% ipython --no-banner

In [1]: import numpy as np

In [2]: import numpy.linalg as la

In [3]: np.set_printoptions(suppress=True, linewidth=160)

In [4]: def rnd(a):
   ...:     return np.round(a, 2) + 0
   ...: 

In [5]: A = np.load("m.npy")

In [6]: A
Out[6]: 
array([[0, 0, 0, 1, 0],
       [1, 0, 0, 0, 0],
       [0, 0, 0, 0, 1],
       [0, 0, 1, 0, 0],
       [0, 1, 0, 0, 0]])

In [7]: # columns are unit length and at right angles

In [8]: A @ np.ones(5)
Out[8]: array([1., 1., 1., 1., 1.])

In [9]: A.sum(axis=1)
Out[9]: array([1, 1, 1, 1, 1])

In [10]: pr = np.eye(5)[1]

In [11]: for _ in range(3):
    ...:     pr = pr @ A
    ...:     print(pr.round(2))
    ...: 
[1. 0. 0. 0. 0.]
[0. 0. 0. 1. 0.]
[0. 0. 1. 0. 0.]

In [12]: A @ A.T
Out[12]: 
array([[1, 0, 0, 0, 0],
       [0, 1, 0, 0, 0],
       [0, 0, 1, 0, 0],
       [0, 0, 0, 1, 0],
       [0, 0, 0, 0, 1]])

In [13]: A[:, 3] @ A[:, 4]
Out[13]: np.int64(0)

In [14]: rnd(la.pinv(A))
Out[14]: 
array([[0., 1., 0., 0., 0.],
       [0., 0., 0., 0., 1.],
       [0., 0., 0., 1., 0.],
       [1., 0., 0., 0., 0.],
       [0., 0., 1., 0., 0.]])

In [15]: A.T @ A
Out[15]: 
array([[1, 0, 0, 0, 0],
       [0, 1, 0, 0, 0],
       [0, 0, 1, 0, 0],
       [0, 0, 0, 1, 0],
       [0, 0, 0, 0, 1]])

In [16]: x0 = np.array([7, 3, -3, -4, -7])

In [17]: h = np.maximum(A @ x0, 0)

In [18]: A.T @ h
Out[18]: array([7, 3, 0, 0, 0])

In [19]: A * (h > 1e-9)[:, None]
Out[19]: 
array([[0, 0, 0, 0, 0],
       [1, 0, 0, 0, 0],
       [0, 0, 0, 0, 0],
       [0, 0, 0, 0, 0],
       [0, 1, 0, 0, 0]])

In [20]: np.maximum(A @ x0, 0) - np.maximum(-A @ x0, 0)
Out[20]: array([-4,  7, -7, -3,  3])

In [21]: h
Out[21]: array([0, 7, 0, 0, 3])

In [22]: rnd(la.det(A))
Out[22]: np.float64(1.0)

In [23]: np.allclose(A, A.T)
Out[23]: False

In [24]: np.trace(A)
Out[24]: np.int64(0)

In [25]: (A + A.T) / 2
Out[25]: 
array([[0. , 0.5, 0. , 0.5, 0. ],
       [0.5, 0. , 0. , 0. , 0.5],
       [0. , 0. , 0. , 0.5, 0.5],
       [0.5, 0. , 0.5, 0. , 0. ],
       [0. , 0.5, 0.5, 0. , 0. ]])

In [26]: A @ A
Out[26]: 
array([[0, 0, 1, 0, 0],
       [0, 0, 0, 1, 0],
       [0, 1, 0, 0, 0],
       [0, 0, 0, 0, 1],
       [1, 0, 0, 0, 0]])

In [27]: rnd(np.sort(np.abs(la.eigvals(A))))
Out[27]: array([1., 1., 1., 1., 1.])

In [28]: la.determinant(A)
Traceback (most recent call last):
  Cell In[28], line 1
    la.determinant(A)
AttributeError: module 'numpy.linalg' has no attribute 'determinant'


In [29]: rnd(np.abs(la.eigvals(A)).max())
Out[29]: np.float64(1.0)

In [30]: M = np.load("case8.npy")

In [31]: rnd(M)
Out[31]: 
array([[-0.14, -0.23,  0.84,  0.11, -0.04, -0.46],
       [ 0.69, -0.02, -0.27,  0.27, -0.09, -0.61],
       [-0.48, -0.49, -0.4 ,  0.23,  0.46, -0.32],
       [ 0.21, -0.76,  0.  ,  0.21, -0.42,  0.41],
       [-0.34,  0.36, -0.06,  0.78, -0.39,  0.03],
       [ 0.34,  0.05,  0.25,  0.46,  0.67,  0.38]])

In [32]: # keeps lengths

In [33]: rng = np.random.default_rng(9656)

In [34]: lab = rng.permutation(6)

In [35]: out = M[:, lab] * rng.choice([-1, 1], 6)

In [36]: rnd(out)
Out[36]: 
array([[-0.11,  0.84,  0.46, -0.23, -0.14, -0.04],
       [-0.27, -0.27,  0.61, -0.02,  0.69, -0.09],
       [-0.23, -0.4 ,  0.32, -0.49, -0.48,  0.46],
       [-0.21,  0.  , -0.41, -0.76,  0.21, -0.42],
       [-0.78, -0.06, -0.03,  0.36, -0.34, -0.39],
       [-0.46,  0.25, -0.38,  0.05,  0.34,  0.67]])

In [37]: Uu, _, VT = la.svd(M.T @ out)

In [38]: rnd(la.lstsq(M, out)[0])
Out[38]: 
array([[ 0.,  0.,  0.,  0.,  1.,  0.],
       [ 0.,  0.,  0.,  1.,  0.,  0.],
       [ 0.,  1.,  0.,  0.,  0.,  0.],
       [-1.,  0.,  0.,  0.,  0.,  0.],
       [ 0.,  0.,  0.,  0.,  0.,  1.],
       [ 0.,  0., -1.,  0.,  0.,  0.]])

In [39]: rnd(Uu @ VT)
Out[39]: 
array([[ 0.,  0.,  0.,  0.,  1.,  0.],
       [ 0.,  0.,  0.,  1.,  0.,  0.],
       [ 0.,  1.,  0.,  0.,  0.,  0.],
       [-1.,  0.,  0.,  0.,  0.,  0.],
       [ 0.,  0.,  0.,  0.,  0.,  1.],
       [ 0.,  0., -1.,  0.,  0.,  0.]])

In [40]: q, V = la.qr(M[:, :1])[0], la.qr(M[:, 1:])[0]

In [41]: sv = la.svd(q.T @ V, compute_uv=False)

In [42]: (sv > 0.9).sum()
Out[42]: np.int64(0)

In [43]: rnd(np.degrees(np.arccos(sv.clip(0, 1))))
Out[43]: array([90.])

In [44]: rnd(sv)
Out[44]: array([0.])
